>>> import numpy as np
>>> np.set_printoptions(precision=2, suppress=True, linewidth=100, sign=" ")
>>> mat = np.load("out17.npy")
>>> mat
array([[-3.,  1., -1., -3., -3., -3.],
       [ 0., -1., -2., -1., -2.,  3.],
       [ 3.,  1., -2.,  0.,  0., -3.],
       [ 0.,  0.,  0., -2., -5.,  3.],
       [ 0.,  0.,  0., -2.,  4., -3.],
       [ 0.,  0.,  0., -2., -5., -1.]])
>>> rng = np.random.default_rng(639)
>>> z = rng.permutation(6)
>>> z
array([ 3,  5,  4,  1,  2,  0])
>>> out = mat[z][:, z]
>>> round(np.linalg.det(out), 2), round(np.linalg.det(mat[z]), 2)
(np.float64(-1512.0), np.float64(-1512.0))
>>> out
array([[-2.,  3., -5.,  0.,  0.,  0.],
       [-2., -1., -5.,  0.,  0.,  0.],
       [-2., -3.,  4.,  0.,  0.,  0.],
       [-1.,  3., -2., -1., -2.,  0.],
       [ 0., -3.,  0.,  1., -2.,  3.],
       [-3., -3., -3.,  1., -1., -3.]])
>>> np.trace(out)
np.float64(-5.0)
>>> out = np.linalg.inv(mat)
>>> round(np.linalg.slogdet(mat)[0], 2)
np.float64(-1.0)
>>> np.linalg.det(mat) * out
array([[ 288.,   72., -216., -191., -148., -129.],
       [-432.,  648., -432., -963.,  180., 1107.],
       [ 216.,  432.,  216., -201., -132., -207.],
       [   0.,    0.,    0.,  399.,  420.,  -63.],
       [  -0.,   -0.,   -0.,  -84., -168.,  252.],
       [   0.,    0.,    0., -378.,    0.,  378.]])
>>> np.round(mat @ out, 2) + 0
array([[ 1.,  0.,  0.,  0.,  0.,  0.],
       [ 0.,  1.,  0.,  0.,  0.,  0.],
       [ 0.,  0.,  1.,  0.,  0.,  0.],
       [ 0.,  0.,  0.,  1.,  0.,  0.],
       [ 0.,  0.,  0.,  0.,  1.,  0.],
       [ 0.,  0.,  0.,  0.,  0.,  1.]])
>>> A = np.loadtxt("sample2.csv", delimiter=",")
>>> A
array([[ 0.,  2., -2.,  4.,  2., -4.],
       [ 2.,  2., -2.,  0.,  6., -4.],
       [ 1.,  3., -3.,  4.,  5., -6.],
       [ 2.,  1., -1., -2.,  5., -2.],
       [ 0.,  1., -1.,  2.,  1., -2.],
       [ 2.,  0.,  0., -4.,  4.,  0.]])
>>> out = A + rng.integers(-2, 3, (6, 2)) @ rng.integers(-2, 3, (2, 6))
>>> out
array([[-1.,  2., -4.,  3.,  0., -2.],
       [ 5.,  1.,  2.,  1., 12., -8.],
       [ 3.,  2., -1.,  4.,  9., -8.],
       [ 4., -1., -1., -4.,  9., -2.],
       [ 2.,  1.,  3.,  4.,  5., -6.],
       [ 1.,  1.,  0., -3.,  2.,  0.]])
>>> out - A
array([[-1.,  0., -2., -1., -2.,  2.],
       [ 3., -1.,  4.,  1.,  6., -4.],
       [ 2., -1.,  2.,  0.,  4., -2.],
       [ 2., -2.,  0., -2.,  4.,  0.],
       [ 2.,  0.,  4.,  2.,  4., -4.],
       [-1.,  1.,  0.,  1., -2.,  0.]])
>>> np.round(np.linalg.svd(out - A, compute_uv=False), 2) + 0
array([ 13.64,   5.18,   0.  ,   0.  ,   0.  ,   0.  ])
>>> left, sigma, Vt = np.linalg.svd(A)
>>> evecs = Vt[:(sigma > 1e-8).sum()]
>>> vec = A[2] + -2 * A[4] + rng.integers(2) * np.eye(6)[5]
>>> vec
array([ 1.,  1., -1.,  0.,  3., -2.])
>>> round(float(np.linalg.norm(vec - evecs.T @ evecs @ vec)), 2)
0.0
>>> np.linalg.matrix_rank(np.vstack([A, vec]))
np.int64(2)
>>> np.allclose(evecs.T @ evecs @ vec, vec)
True
>>> rank = np.linalg.matrix_rank(A)
>>> rank
np.int64(2)
>>> N = np.linalg.svd(A)[2][rank:].T
>>> np.round(A @ N, 2) + 0
array([[ 0.,  0.,  0.,  0.],
       [ 0.,  0.,  0.,  0.],
       [ 0.,  0.,  0.,  0.],
       [ 0.,  0.,  0.,  0.],
       [ 0.,  0.,  0.,  0.],
       [ 0.,  0.,  0.,  0.]])
>>> np.allclose(A @ N, 0)
True
>>> [int(np.linalg.matrix_rank(np.delete(A, i, axis=0))) for i in range(6)]
[2, 2, 2, 2, 2, 2]
>>> [int(np.linalg.matrix_rank(A[:, :j + 1])) for j in range(6)]
[1, 2, 2, 2, 2, 2]
>>> data = np.array([[-1.3, -1.2, -0.7, -1.9, 0.5, -0.1, 0.7],
...     [-0.1, 0.3, 0.0, -0.2, 1.5, 0.7, -0.4],
...     [-0.1, -0.4, -0.5, 1.0, -1.5, 0.8, 1.3],
...     [-0.5, 0.3, -0.6, -0.3, -0.1, -1.6, -1.7],
...     [0.8, 0.8, 0.2, 0.1, 0.2, -1.1, 0.9]])
>>> data
array([[-1.3, -1.2, -0.7, -1.9,  0.5, -0.1,  0.7],
       [-0.1,  0.3,  0. , -0.2,  1.5,  0.7, -0.4],
       [-0.1, -0.4, -0.5,  1. , -1.5,  0.8,  1.3],
       [-0.5,  0.3, -0.6, -0.3, -0.1, -1.6, -1.7],
       [ 0.8,  0.8,  0.2,  0.1,  0.2, -1.1,  0.9]])
>>> C2 = data.T @ data
>>> np.round(np.linalg.eigvalsh(C2)[::-1], 2) + 0
array([ 10.27,   8.15,   4.64,   3.15,   0.44,   0.  ,   0.  ])
>>> np.linalg.matrix_rank(C2)
np.int64(5)
>>> np.linalg.svd(data, compute_uv=False) ** 2
array([ 10.27,   8.15,   4.64,   3.15,   0.44])
>>> vec = np.array([-1, -1, 0, 2, 1, 0, 1])
>>> data * vec
array([[ 1.3,  1.2, -0. , -3.8,  0.5, -0. ,  0.7],
       [ 0.1, -0.3,  0. , -0.4,  1.5,  0. , -0.4],
       [ 0.1,  0.4, -0. ,  2. , -1.5,  0. ,  1.3],
       [ 0.5, -0.3, -0. , -0.6, -0.1, -0. , -1.7],
       [-0.8, -0.8,  0. ,  0.2,  0.2, -0. ,  0.9]])
>>> data @ np.eye(7)[5]
array([-0.1,  0.7,  0.8, -1.6, -1.1])
>>> data @ (2 * vec)
array([-0.2,  1. ,  4.6, -4.4, -0.6])
>>> data @ np.ones(7)
array([-4. ,  1.8,  0.6, -4.5,  1.9])
>>> (data * vec).sum(axis=1)
array([-0.1,  0.5,  2.3, -2.2, -0.3])
>>> np.einsum("ij,j->i", data, vec)
array([-0.1,  0.5,  2.3, -2.2, -0.3])
>>> arr = np.load("x.npy")
>>> arr
array([[ 11,   8,   4,   1,   5],
       [  2,   0,   7,   3,   5],
       [  3,   1,  12,   9,   4],
       [  4,   7,   4,  11,   4],
       [  5,   1,   3,   8,  14]])
>>> z = rng.permutation(5)
>>> z
array([ 0,  4,  2,  1,  3])
>>> out = arr[z][:, z]
>>> np.allclose(out, arr)
False
>>> np.round(np.linalg.det(out), 2), round(np.linalg.det(arr[z]), 2)
(np.float64(21609.0), np.float64(21609.0))
>>> W0 = np.loadtxt("data.csv", delimiter=",")
>>> W0
array([[-1.,  1.,  1.,  1.,  1.,  1.,  1.],
       [ 1., -1.,  1.,  1.,  1.,  1.,  1.],
       [ 1.,  1., -1.,  1.,  1.,  1.,  1.],
       [ 1.,  1.,  1., -1.,  1.,  1.,  1.],
       [ 1.,  1.,  1.,  1., -1.,  1.,  1.],
       [ 1.,  1.,  1.,  1.,  1., -1.,  1.],
       [ 1.,  1.,  1.,  1.,  1.,  1., -1.]])
>>> out = W0[0, 0] * W0[1:] - np.outer(W0[1:, 0], W0[0])
>>> out
array([[ 0.,  0., -2., -2., -2., -2., -2.],
       [ 0., -2.,  0., -2., -2., -2., -2.],
       [ 0., -2., -2.,  0., -2., -2., -2.],
       [ 0., -2., -2., -2.,  0., -2., -2.],
       [ 0., -2., -2., -2., -2.,  0., -2.],
       [ 0., -2., -2., -2., -2., -2.,  0.]])
>>> np.linalg.matrix_rank(out), np.linalg.matrix_rank(W0)
(np.int64(6), np.int64(7))
